>>> import numpy as np
>>> import numpy.linalg as la
>>> np.set_printoptions(precision=1, suppress=True, linewidth=200, sign=" ")
>>> rd = lambda a: np.round(a, 1) + 0
>>> Z = np.array([[-9, -3, 1], [-4, -8, 1], [-7, 8, 7]])
>>> rng = np.random.default_rng(97)
>>> m1 = (rng.random((36, 3)) < 0.25) @ Z
>>> print(m1)
[[  0   0   0]
 [ -4  -8   1]
 [-13 -11   2]
 [ -7   8   7]
 [ -7   8   7]
 [ -4  -8   1]
 [ -7   8   7]
 [-11   0   8]
 [ -9  -3   1]
 [ -7   8   7]
 [  0   0   0]
 [  0   0   0]
 [  0   0   0]
 [ -7   8   7]
 [  0   0   0]
 [  0   0   0]
 [-16   5   8]
 [  0   0   0]
 [  0   0   0]
 [  0   0   0]
 [ -7   8   7]
 [ -9  -3   1]
 [-16   5   8]
 [-13 -11   2]
 [ -4  -8   1]
 [ -7   8   7]
 [  0   0   0]
 [ -9  -3   1]
 [  0   0   0]
 [  0   0   0]
 [-11   0   8]
 [ -9  -3   1]
 [ -9  -3   1]
 [  0   0   0]
 [  0   0   0]
 [  0   0   0]]
>>> C2 = m1.T @ m1
>>> rd(la.svd(m1, compute_uv=False) ** 2)
array([ 2373.1,  1063.9,    43. ])
>>> np.diag(C2)
array([ 1888,   977,   615])
>>> la.matrix_rank(C2)
np.int64(3)
>>> vec = np.array([0, 1, 5])
>>> target = m1 @ vec
>>> print(target)
[ 0 -3 -1 43 43 -3 43 40  2 43  0  0  0 43  0  0 45  0  0  0 43  2 45 -1 -3 43  0  2  0  0 40  2  2  0  0  0]
>>> rd(la.pinv(m1) @ m1)
array([[ 1.,  0.,  0.],
       [ 0.,  1.,  0.],
       [ 0.,  0.,  1.]])
>>> target = target + 0.3 * rng.normal(size=36)
>>> print(rd(target))
[ 0.  -2.7 -1.  42.7 43.2 -3.3 42.7 39.8  2.5 43.6  0.1 -0.1 -0.6 43.4  0.1  0.2 45.   0.1  0.6 -0.5 43.2  2.2 45.1 -1.4 -3.3 43.   0.2  2.2  0.2  0.4 40.1  2.2  1.8  0.8 -0.2 -0.4]
>>> b, *_ = la.lstsq(m1, target)
>>> b.round()
array([-0.,  1.,  5.])
>>> rd(b)
array([ 0.,  1.,  5.])
>>> print(rd(m1.T @ (target - m1 @ b)))
[ 0.  0.  0.]
>>> E = np.loadtxt("mat.csv", delimiter=",")
>>> E
array([[ 2.2,  1.8,  2. ,  1.7,  0. ],
       [ 1.5,  0.7,  1.9,  2.1, -0.1],
       [ 2.2,  1.4,  1.9,  1.9,  0.3],
       [ 2.3,  1.4,  2. ,  2.2,  0.1],
       [ 2.3,  1.1,  2.1,  2.2,  0.1],
       [ 0.9,  3.1,  0.1,  2.9, -0.2],
       [ 1.1,  3.1,  0.1,  2.6,  0.2],
       [ 1.2,  2.5,  0. ,  2.9,  0. ],
       [ 1. ,  3.4, -0.1,  2.7,  0.4],
       [ 1.2,  3.2,  0. ,  3.6,  0.2],
       [-0.3, -0.1,  1.1,  0.9,  1.2],
       [ 0.3,  0.1,  1.3,  0.5,  1. ],
       [ 0.5,  0.3,  1.4,  1.1,  1.2],
       [-0.3,  0.1,  1.7,  1.3,  0.8],
       [ 0.1,  0. ,  1. ,  0.9,  1. ]])
>>> hat = E @ la.solve(E.T @ E, E.T)
>>> rd(np.diag(hat))
array([ 0.5,  0.4,  0.2,  0.2,  0.3,  0.4,  0.2,  0.3,  0.4,  0.4,  0.3,  0.2,  0.3,  0.6,  0.2])
>>> rd(hat @ E[:, 2])
array([ 2. ,  1.9,  1.9,  2. ,  2.1,  0.1,  0.1,  0. , -0.1,  0. ,  1.1,  1.3,  1.4,  1.7,  1. ])
>>> print(rd(la.eigvalsh(hat)))
[ 0.  0.  0.  0.  0.  0.  0.  0.  0.  0.  1.  1.  1.  1.  1.]
>>> np.allclose(hat @ hat, hat)
True
>>> out = E / la.norm(E, axis=1, keepdims=True)
>>> C2 = out @ out.T
>>> rd(la.norm(out, axis=1))
array([ 1.,  1.,  1.,  1.,  1.,  1.,  1.,  1.,  1.,  1.,  1.,  1.,  1.,  1.,  1.])
>>> out = np.c_[E[:, :3] @ np.array([[1, 0, 4], [1, 0, 5], [4, 2, 4]]), np.array([2, 1, 1, 2, 3, 1, 3, 0, 1, 1, 1, 1, 0, 3, 1])]
>>> rd(out)
array([[12. ,  4. , 25.8,  2. ],
       [ 9.8,  3.8, 17.1,  1. ],
       [11.2,  3.8, 23.4,  1. ],
       [11.7,  4. , 24.2,  2. ],
       [11.8,  4.2, 23.1,  3. ],
       [ 4.4,  0.2, 19.5,  1. ],
       [ 4.6,  0.2, 20.3,  3. ],
       [ 3.7,  0. , 17.3,  0. ],
       [ 4. , -0.2, 20.6,  1. ],
       [ 4.4,  0. , 20.8,  1. ],
       [ 4. ,  2.2,  2.7,  1. ],
       [ 5.6,  2.6,  6.9,  1. ],
       [ 6.4,  2.8,  9.1,  0. ],
       [ 6.6,  3.4,  6.1,  3. ],
       [ 4.1,  2. ,  4.4,  1. ]])
>>> print(rd(la.norm(la.qr(E)[0].T @ out, axis=0) ** 2 / ((out ** 2).sum(axis=0) + 1e-12)))
[ 1.   1.   1.   0.8]
>>> rd(la.norm(out - E @ la.lstsq(E, out)[0], axis=0))
array([ 0. ,  0. ,  0. ,  2.9])
>>> print(la.matrix_rank(np.c_[E, out]))
6
>>> vec = np.array([3, 1, 2, 2, 1])
>>> target = E @ vec
>>> b, lr = np.zeros(5), 1 / la.norm(E, 2) ** 2
>>> for i in range(250):
...     b -= lr * E.T @ (E @ b - target)
...     if i % 50 == 0: print(i, round(la.norm(E @ b - target), 1))
... 
0 8.4
50 0.8
100 0.6
150 0.4
200 0.4
>>> rd(b)
array([ 2.8,  1.1,  2.2,  1.9,  0.8])
>>> W0 = np.load("data.npy")
>>> W0
array([[-1.1,  1.1, -3.7,  4.9,  4. , -1.8, -2.7,  5.7],
       [ 0. , -2.2, -5.8,  4.4, -0.9,  4.1, -2.9, -4. ],
       [ 2. , -6.9,  3.8,  0.1,  4.1,  2.6,  2.4,  2.3],
       [ 5.1, -2.8,  5. ,  3.7,  2.3,  0.9,  1.6,  4.4],
       [ 0.2, -5.7,  3.3,  1.4,  4.7, -5.6,  0.6,  0.3],
       [-7. , -3.1, -0.8,  2.4,  2.4,  1.4, -4.6, -2.4],
       [ 0. ,  4.5, -1.1, -5.2, -1.8, -2.1, -3.8,  5.4],
       [ 4.2,  2.5,  1.3, -3.9, -6.7, -3.3,  0. , -1.9],
       [ 1.8, -2. , -1.9,  5.9,  1.6, -1.2, -4.5, -5.4],
       [ 0.2,  4. , -4.7, -0.5, -2.7,  4.1, -2. , -5.8],
       [ 2. ,  0. , -1.4, -0.5,  3.8,  3.4,  6.2, -5.5],
       [-2.4, -2.1, -4.2, -5. , -4. , -3.5,  3.7,  2.6],
       [ 0.7, -5.5,  4.1, -5.6, -3.7,  2.4,  0.7,  1.2]])
>>> th = np.radians(41)
>>> Rm = np.eye(8)
>>> Rm[4, 4] = Rm[2, 2] = np.cos(th)
>>> Rm[4, 2], Rm[2, 4] = -np.sin(th), np.sin(th)
>>> rd(Rm)
array([[ 1. ,  0. ,  0. ,  0. ,  0. ,  0. ,  0. ,  0. ],
       [ 0. ,  1. ,  0. ,  0. ,  0. ,  0. ,  0. ,  0. ],
       [ 0. ,  0. ,  0.8,  0. ,  0.7,  0. ,  0. ,  0. ],
       [ 0. ,  0. ,  0. ,  1. ,  0. ,  0. ,  0. ,  0. ],
       [ 0. ,  0. , -0.7,  0. ,  0.8,  0. ,  0. ,  0. ],
       [ 0. ,  0. ,  0. ,  0. ,  0. ,  1. ,  0. ,  0. ],
       [ 0. ,  0. ,  0. ,  0. ,  0. ,  0. ,  1. ,  0. ],
       [ 0. ,  0. ,  0. ,  0. ,  0. ,  0. ,  0. ,  1. ]])
>>> out = W0 @ Rm.T
>>> rd(la.det(Rm)), rd(np.trace(Rm))
(np.float64(1.0), np.float64(7.5))
>>> print(rd(np.abs(out - W0).max(axis=0)))
[ 0.   0.   4.7  0.   4.   0.   0.   0. ]
>>> rd(la.svd(W0, compute_uv=False)), rd(la.svd(out, compute_uv=False))
(array([ 18.9,  18.7,  14.7,  11.2,   9.9,   9.1,   7.4,   4.3]), array([ 18.9,  18.7,  14.7,  11.2,   9.9,   9.1,   7.4,   4.3]))
>>> rd(out)
array([[-1.1,  1.1, -0.2,  4.9,  5.4, -1.8, -2.7,  5.7],
       [ 0. , -2.2, -5. ,  4.4,  3.1,  4.1, -2.9, -4. ],
       [ 2. , -6.9,  5.6,  0.1,  0.6,  2.6,  2.4,  2.3],
       [ 5.1, -2.8,  5.3,  3.7, -1.5,  0.9,  1.6,  4.4],
       [ 0.2, -5.7,  5.6,  1.4,  1.4, -5.6,  0.6,  0.3],
       [-7. , -3.1,  1. ,  2.4,  2.3,  1.4, -4.6, -2.4],
       [ 0. ,  4.5, -2. , -5.2, -0.6, -2.1, -3.8,  5.4],
       [ 4.2,  2.5, -3.4, -3.9, -5.9, -3.3,  0. , -1.9],
       [ 1.8, -2. , -0.4,  5.9,  2.5, -1.2, -4.5, -5.4],
       [ 0.2,  4. , -5.3, -0.5,  1. ,  4.1, -2. , -5.8],
       [ 2. ,  0. ,  1.4, -0.5,  3.8,  3.4,  6.2, -5.5],
       [-2.4, -2.1, -5.8, -5. , -0.3, -3.5,  3.7,  2.6],
       [ 0.7, -5.5,  0.7, -5.6, -5.5,  2.4,  0.7,  1.2]])
